>>> import numpy as np
>>> np.set_printoptions(precision=2, suppress=True, linewidth=200)
>>> def rnd(a):
...     return np.round(a, 2) + 0
... 
>>> rng = np.random.default_rng(96)
>>> theta = rng.uniform(0, 2 * np.pi, 16)
>>> O, _ = np.linalg.qr(np.array([[0.5, 0.5],
...     [-1.6, -0.4],
...     [-2.2, -1.4],
...     [0.5, 1.2],
...     [-0.4, -1.5],
...     [0.5, 1.0],
...     [-0.1, -0.4],
...     [0.2, -2.7],
...     [0.6, 0.3]]))
>>> J = 3 * np.c_[np.cos(theta), np.sin(theta)] @ O.T
>>> rnd(J)
array([[ 0.24,  0.3 , -0.34,  0.86, -1.16,  0.68, -0.31, -2.47,  0.02],
       [ 0.22,  0.35, -0.27,  0.84, -1.15,  0.67, -0.31, -2.48,  0.  ],
       [ 0.54, -1.4 , -2.15,  0.72, -0.72,  0.67, -0.19, -0.56,  0.56],
       [ 0.5 , -1.66, -2.23,  0.46, -0.33,  0.47, -0.08,  0.36,  0.61],
       [ 0.53, -1.49, -2.2 ,  0.66, -0.62,  0.62, -0.16, -0.3 ,  0.59],
       [ 0.36, -0.17, -0.93,  0.93, -1.19,  0.77, -0.32, -2.23,  0.19],
       [-0.52,  1.07,  1.89, -0.86,  0.95, -0.76,  0.25,  1.21, -0.48],
       [-0.45,  1.7 ,  2.16, -0.3 ,  0.12, -0.34,  0.03, -0.8 , -0.61],
       [-0.33,  1.65,  1.86,  0.  , -0.26, -0.09, -0.08, -1.53, -0.55],
       [-0.23, -0.34,  0.29, -0.85,  1.16, -0.67,  0.31,  2.48, -0.01],
       [-0.04,  1.12,  0.85,  0.53, -0.87,  0.37, -0.24, -2.39, -0.3 ],
       [-0.36,  0.17,  0.93, -0.93,  1.19, -0.77,  0.32,  2.23, -0.19],
       [-0.46,  0.67,  1.49, -0.93,  1.11, -0.8 ,  0.3 ,  1.77, -0.35],
       [ 0.45, -1.7 , -2.16,  0.31, -0.13,  0.35, -0.03,  0.79,  0.61],
       [-0.41,  1.7 ,  2.05, -0.17, -0.05, -0.24, -0.02, -1.14, -0.59],
       [ 0.51, -1.  , -1.83,  0.88, -0.99,  0.78, -0.26, -1.33,  0.45]])
>>> np.linalg.cond(J) > 100
np.True_
>>> np.linalg.matrix_rank(J, rtol=0.1)
np.int64(2)
>>> left, s, vt = np.linalg.svd(J)
>>> np.argmax(s[:-1] / (s[1:] + 1e-6)) + 1
np.int64(2)
>>> M2 = left[:, :2] @ np.diag(s[:2]) @ vt[:2]
>>> np.linalg.matrix_rank(M2)
np.int64(2)
>>> rnd(np.linalg.norm(J - M2, 2)), rnd(s[2])
(np.float64(0.0), np.float64(0.0))
>>> rnd(M2)
array([[ 0.24,  0.3 , -0.34,  0.86, -1.16,  0.68, -0.31, -2.47,  0.02],
       [ 0.22,  0.35, -0.27,  0.84, -1.15,  0.67, -0.31, -2.48,  0.  ],
       [ 0.54, -1.4 , -2.15,  0.72, -0.72,  0.67, -0.19, -0.56,  0.56],
       [ 0.5 , -1.66, -2.23,  0.46, -0.33,  0.47, -0.08,  0.36,  0.61],
       [ 0.53, -1.49, -2.2 ,  0.66, -0.62,  0.62, -0.16, -0.3 ,  0.59],
       [ 0.36, -0.17, -0.93,  0.93, -1.19,  0.77, -0.32, -2.23,  0.19],
       [-0.52,  1.07,  1.89, -0.86,  0.95, -0.76,  0.25,  1.21, -0.48],
       [-0.45,  1.7 ,  2.16, -0.3 ,  0.12, -0.34,  0.03, -0.8 , -0.61],
       [-0.33,  1.65,  1.86,  0.  , -0.26, -0.09, -0.08, -1.53, -0.55],
       [-0.23, -0.34,  0.29, -0.85,  1.16, -0.67,  0.31,  2.48, -0.01],
       [-0.04,  1.12,  0.85,  0.53, -0.87,  0.37, -0.24, -2.39, -0.3 ],
       [-0.36,  0.17,  0.93, -0.93,  1.19, -0.77,  0.32,  2.23, -0.19],
       [-0.46,  0.67,  1.49, -0.93,  1.11, -0.8 ,  0.3 ,  1.77, -0.35],
       [ 0.45, -1.7 , -2.16,  0.31, -0.13,  0.35, -0.03,  0.79,  0.61],
       [-0.41,  1.7 ,  2.05, -0.17, -0.05, -0.24, -0.02, -1.14, -0.59],
       [ 0.51, -1.  , -1.83,  0.88, -0.99,  0.78, -0.26, -1.33,  0.45]])
>>> x = np.array([0, 0, 2, 2, 0, 0, 0, 1, 2])
>>> rnd(M2 @ np.eye(9)[7])
array([-2.47, -2.48, -0.56,  0.36, -0.3 , -2.23,  1.21, -0.8 , -1.53,  2.48, -2.39,  2.23,  1.77,  0.79, -1.14, -1.33])
>>> rnd(np.einsum("ij,j->i", M2, x))
array([-1.39, -1.33, -2.28, -1.95, -2.22, -1.85,  2.32,  1.7 ,  1.1 ,  1.35, -0.24,  1.85,  2.19, -1.71,  1.45, -2.31])
>>> (M2 @ x).argmax()
np.int64(6)
>>> rnd((M2 * x).sum(axis=1))
array([-1.39, -1.33, -2.28, -1.95, -2.22, -1.85,  2.32,  1.7 ,  1.1 ,  1.35, -0.24,  1.85,  2.19, -1.71,  1.45, -2.31])
>>> np.linalg.norm(M2 @ x) <= np.linalg.norm(M2, 2) * np.linalg.norm(x) + 1e-9
np.True_
>>> m1 = np.loadtxt("layer19.csv", delimiter=",")
>>> m1
array([[3., 2., 0., 0., 0., 2., 0., 0., 2., 0.],
       [2., 3., 0., 0., 0., 2., 0., 0., 2., 0.],
       [0., 0., 3., 2., 0., 0., 2., 0., 0., 0.],
       [0., 0., 2., 3., 0., 0., 2., 0., 0., 0.],
       [0., 0., 0., 0., 3., 0., 0., 2., 0., 2.],
       [2., 2., 0., 0., 0., 3., 0., 0., 2., 0.],
       [0., 0., 2., 2., 0., 0., 3., 0., 0., 0.],
       [0., 0., 0., 0., 2., 0., 0., 3., 0., 2.],
       [2., 2., 0., 0., 0., 2., 0., 0., 3., 0.],
       [0., 0., 0., 0., 2., 0., 0., 2., 0., 3.]])
>>> rnd(np.abs(np.linalg.eigvals(m1)).max())
np.float64(9.0)
>>> (m1 + m1.T) / 2
array([[3., 2., 0., 0., 0., 2., 0., 0., 2., 0.],
       [2., 3., 0., 0., 0., 2., 0., 0., 2., 0.],
       [0., 0., 3., 2., 0., 0., 2., 0., 0., 0.],
       [0., 0., 2., 3., 0., 0., 2., 0., 0., 0.],
       [0., 0., 0., 0., 3., 0., 0., 2., 0., 2.],
       [2., 2., 0., 0., 0., 3., 0., 0., 2., 0.],
       [0., 0., 2., 2., 0., 0., 3., 0., 0., 0.],
       [0., 0., 0., 0., 2., 0., 0., 3., 0., 2.],
       [2., 2., 0., 0., 0., 2., 0., 0., 3., 0.],
       [0., 0., 0., 0., 2., 0., 0., 2., 0., 3.]])
>>> np.allclose(m1, m1.T)
True
